In [1]: import numpy as np

In [2]: from numpy import linalg as LA

In [3]: np.set_printoptions(precision=2, suppress=True, linewidth=100)

In [4]: rng = np.random.default_rng(834000)

In [5]: m1 = rng.normal(size=(38, 5))

In [6]: m1 = 5 * m1 / LA.norm(m1, axis=1, keepdims=True)

In [7]: m1
Out[7]: 
array([[-0.72, -4.11, -2.11, -1.77,  0.19],
       [ 0.61,  0.12,  1.6 , -3.05,  3.57],
       [-2.05,  3.02, -1.19,  1.79, -2.66],
       [ 4.22, -1.85,  0.81, -0.07, -1.76],
       [-2.32, -0.46,  4.1 ,  1.58,  0.25],
       [-3.47, -2.7 , -0.88,  2.15, -0.55],
       [-1.55, -2.6 ,  1.51,  3.68, -0.01],
       [ 1.52, -0.96, -1.28,  4.17,  1.65],
       [-0.62,  3.4 , -0.04, -2.76,  2.32],
       [-2.74,  2.79, -1.84, -0.52,  2.46],
       [-3.39, -1.19,  0.22,  2.71,  2.17],
       [-3.24, -1.37,  2.88,  0.67,  1.97],
       [-3.31, -1.84,  0.91,  2.87,  1.25],
       [-1.19, -0.37,  3.87,  2.09, -2.03],
       [ 2.06,  2.16, -3.48, -0.01,  2.01],
       [-4.31, -0.02,  0.44,  1.2 , -2.18],
       [-0.03,  1.07, -4.46,  0.47,  1.94],
       [ 4.05, -0.91,  1.82,  2.08,  0.35],
       [-3.06, -0.44,  3.53, -0.81, -1.53],
       [ 1.59,  3.02,  1.8 ,  3.08, -0.83],
       [-0.29,  3.25, -1.94, -1.  , -3.1 ],
       [-2.49,  1.35, -2.24, -3.33,  0.94],
       [-1.39, -3.17, -1.96,  3.  , -0.42],
       [-0.09,  2.09, -0.09, -4.25,  1.61],
       [-0.77, -0.44,  0.16,  3.71, -3.22],
       [ 1.52,  3.97, -0.04, -1.6 ,  2.08],
       [ 1.94, -3.43,  0.74,  2.41, -1.76],
       [-2.75, -1.69, -2.14,  1.54, -2.76],
       [-3.14,  2.54,  1.8 , -2.34,  0.09],
       [ 3.7 ,  1.7 , -1.09, -0.72,  2.59],
       [ 1.66, -2.25, -2.42, -3.18,  1.12],
       [-0.37,  0.64, -1.1 ,  0.84,  4.75],
       [-3.27, -0.43, -1.33,  3.21,  1.42],
       [ 3.83, -0.69,  0.35, -1.86,  2.5 ],
       [-2.53,  3.52, -2.47,  0.23, -0.18],
       [-2.99,  2.65, -2.44,  1.52, -0.89],
       [ 2.59, -0.79,  2.25,  1.94,  2.98],
       [-2.59, -1.3 , -1.7 ,  2.81, -2.41]])

In [8]: u, v = m1[31], m1[23]

In [9]: np.round(u @ v, 2)
Out[9]: np.float64(5.54)

In [10]: u @ u
Out[10]: np.float64(25.0)

In [11]: pr = (u @ v) / (u @ u) * u

In [12]: round(float(LA.norm(u + v) ** 2 + LA.norm(u - v) ** 2), 2)
Out[12]: 100.0

In [13]: round(float((v - pr) @ u), 2)
Out[13]: -0.0

In [14]: other = m1 / np.sqrt((m1 ** 2).mean(axis=1, keepdims=True))

In [15]: LA.matrix_rank(other) == LA.matrix_rank(m1)
Out[15]: np.True_

In [16]: other[32]
Out[16]: array([-1.46, -0.19, -0.6 ,  1.44,  0.64])

In [17]: arr = np.loadtxt("sample12.csv", delimiter=",")

In [18]: arr
Out[18]: 
array([[ 1.,  1., -2.,  0.,  0.,  0.,  0.],
       [-1., -2.,  5.,  0.,  0.,  0.,  0.],
       [-4., -2.,  5.,  0.,  0.,  0.,  0.],
       [ 0.,  0.,  0., -1., -4.,  2., -3.],
       [ 0.,  0.,  0., -3.,  3.,  3.,  4.],
       [ 0.,  0.,  0.,  2.,  3., -5.,  4.],
       [ 0.,  0.,  0., -1.,  1., -2.,  0.]])

In [19]: other = arr[0, 0] * arr[1:] - np.outer(arr[1:, 0], arr[0])

In [20]: other
Out[20]: 
array([[ 0., -1.,  3.,  0.,  0.,  0.,  0.],
       [ 0.,  2., -3.,  0.,  0.,  0.,  0.],
       [ 0.,  0.,  0., -1., -4.,  2., -3.],
       [ 0.,  0.,  0., -3.,  3.,  3.,  4.],
       [ 0.,  0.,  0.,  2.,  3., -5.,  4.],
       [ 0.,  0.,  0., -1.,  1., -2.,  0.]])

In [21]: LA.matrix_rank(other), LA.matrix_rank(arr)
Out[21]: (np.int64(6), np.int64(7))

In [22]: np.flatnonzero(~other.round(6).any(axis=1))
Out[22]: array([], dtype=int64)

In [23]: T = np.stack([arr, 3 * arr, arr[::-1]])

In [24]: LA.matrix_rank(T.reshape(3, -1))
Out[24]: np.int64(2)

In [25]: T.sum(axis=0)
Out[25]: 
array([[  4.,   4.,  -8.,  -1.,   1.,  -2.,   0.],
       [ -4.,  -8.,  20.,   2.,   3.,  -5.,   4.],
       [-16.,  -8.,  20.,  -3.,   3.,   3.,   4.],
       [  0.,   0.,   0.,  -5., -20.,  10., -15.],
       [ -4.,  -2.,   5., -12.,  12.,  12.,  16.],
       [ -1.,  -2.,   5.,   8.,  12., -20.,  16.],
       [  1.,   1.,  -2.,  -4.,   4.,  -8.,   0.]])

In [26]: np.einsum("bij,cij->bc", T, T)
Out[26]: 
array([[ 214.,  642.,   30.],
       [ 642., 1926.,   90.],
       [  30.,   90.,  214.]])

In [27]: (T @ arr.T).shape
Out[27]: (3, 7, 7)

In [28]: feats = np.loadtxt("data.csv", delimiter=",")

In [29]: feats.round(2) + 0
Out[29]: 
array([[ 13.27,  15.37,  -3.66, -21.13,  15.17,  18.82,   1.69,   2.03, -28.51,   4.07,  -0.14],
       [  9.54,  12.05,  -1.92, -16.47,  10.88,  12.8 ,   0.16,   2.08, -20.74,   4.26,  -0.75],
       [  7.13,   9.76,  -0.85, -13.24,   8.08,   8.93,  -0.74,   1.98, -15.59,   4.22,  -1.03],
       [  6.53,   9.16,  -0.6 , -12.39,   7.37,   7.97,  -0.95,   1.93, -14.29,   4.18,  -1.09],
       [  5.36,   7.96,  -0.11, -10.67,   5.99,   6.11,  -1.33,   1.8 , -11.7 ,   4.04,  -1.16],
       [  4.49,   7.03,   0.22,  -9.35,   4.97,   4.75,  -1.58,   1.67,  -9.78,   3.89,  -1.18],
       [  3.75,   6.2 ,   0.49,  -8.16,   4.1 ,   3.6 ,  -1.76,   1.52,  -8.1 ,   3.72,  -1.18],
       [  3.07,   5.39,   0.72,  -6.99,   3.28,   2.56,  -1.9 ,   1.35,  -6.52,   3.5 ,  -1.14],
       [  1.9 ,   3.86,   1.02,  -4.8 ,   1.88,   0.87,  -2.  ,   0.96,  -3.77,   2.94,  -0.98],
       [  0.51,   1.4 ,   0.88,  -1.4 ,   0.26,  -0.62,  -1.39,   0.13,  -0.4 ,   1.4 ,  -0.38],
       [  0.16,   0.4 ,   0.35,  -0.28,   0.01,  -0.34,  -0.53,  -0.09,   0.1 ,   0.42,  -0.06],
       [  0.13,   0.31,   0.29,  -0.21,   0.01,  -0.28,  -0.43,  -0.09,   0.09,   0.33,  -0.04],
       [  0.12,   0.27,   0.25,  -0.18,   0.  ,  -0.25,  -0.38,  -0.08,   0.09,   0.29,  -0.03],
       [  0.04,   0.08,   0.08,  -0.04,   0.  ,  -0.08,  -0.11,  -0.03,   0.03,   0.08,   0.  ],
       [ -0.18,  -0.29,  -0.3 ,   0.09,  -0.01,   0.29,   0.45,   0.23,  -0.19,  -0.26,  -0.05],
       [ -0.6 ,  -0.65,  -0.68,   0.01,  -0.1 ,   0.59,   1.05,   0.82,  -0.49,  -0.42,  -0.32],
       [ -0.65,  -0.68,  -0.71,   0.  ,  -0.11,   0.6 ,   1.1 ,   0.89,  -0.51,  -0.42,  -0.35],
       [ -0.69,  -0.71,  -0.74,  -0.02,  -0.13,   0.61,   1.14,   0.95,  -0.53,  -0.42,  -0.39],
       [ -2.73,  -1.57,  -1.09,  -0.68,  -1.19,  -0.1 ,   1.93,   3.55,  -0.47,   0.32,  -2.  ],
       [ -2.74,  -1.57,  -1.09,  -0.69,  -1.19,  -0.11,   1.93,   3.56,  -0.47,   0.33,  -2.01],
       [ -3.62,  -1.87,  -1.04,  -0.91,  -1.75,  -0.71,   1.99,   4.57,  -0.16,   0.79,  -2.7 ],
       [ -4.64,  -2.21,  -0.92,  -1.13,  -2.43,  -1.51,   1.99,   5.7 ,   0.3 ,   1.36,  -3.5 ],
       [ -5.5 ,  -2.49,  -0.78,  -1.29,  -3.03,  -2.25,   1.93,   6.62,   0.76,   1.86,  -4.15],
       [ -6.05,  -2.67,  -0.68,  -1.38,  -3.42,  -2.74,   1.88,   7.2 ,   1.08,   2.18,  -4.57],
       [ -6.31,  -2.76,  -0.63,  -1.42,  -3.61,  -2.98,   1.85,   7.47,   1.23,   2.33,  -4.77],
       [ -6.48,  -2.81,  -0.6 ,  -1.45,  -3.73,  -3.14,   1.83,   7.65,   1.34,   2.44,  -4.9 ],
       [ -7.8 ,  -3.24,  -0.31,  -1.62,  -4.7 ,  -4.4 ,   1.64,   8.99,   2.19,   3.23,  -5.89],
       [ -8.83,  -3.58,  -0.06,  -1.73,  -5.47,  -5.41,   1.46,  10.  ,   2.9 ,   3.85,  -6.65],
       [-11.22,  -4.36,   0.57,  -1.92,  -7.31,  -7.88,   0.97,  12.31,   4.68,   5.32,  -8.4 ],
       [-17.06,  -6.31,   2.35,  -2.09, -11.95, -14.29,  -0.53,  17.67,   9.52,   8.93, -12.56]])

In [30]: # rows and columns are dependent

In [31]: left, sig, vt = LA.svd(feats)

In [32]: np.argmax(sig[:-1] / (sig[1:] + 1e-6)) + 1
Out[32]: np.int64(3)

In [33]: other = left[:, :3] @ np.diag(sig[:3]) @ vt[:3]

In [34]: round(float(LA.norm(feats - other, 2)), 2), round(sig[3], 2)
Out[34]: (0.0, np.float64(0.0))

In [35]: round(np.abs(feats - other).max(), 2)
Out[35]: np.float64(0.0)

In [36]: round(LA.norm(feats - other) / LA.norm(feats), 2)
Out[36]: np.float64(0.0)

In [37]: LA.matrix_rank(feats, rtol=0.05)
Out[37]: np.int64(3)
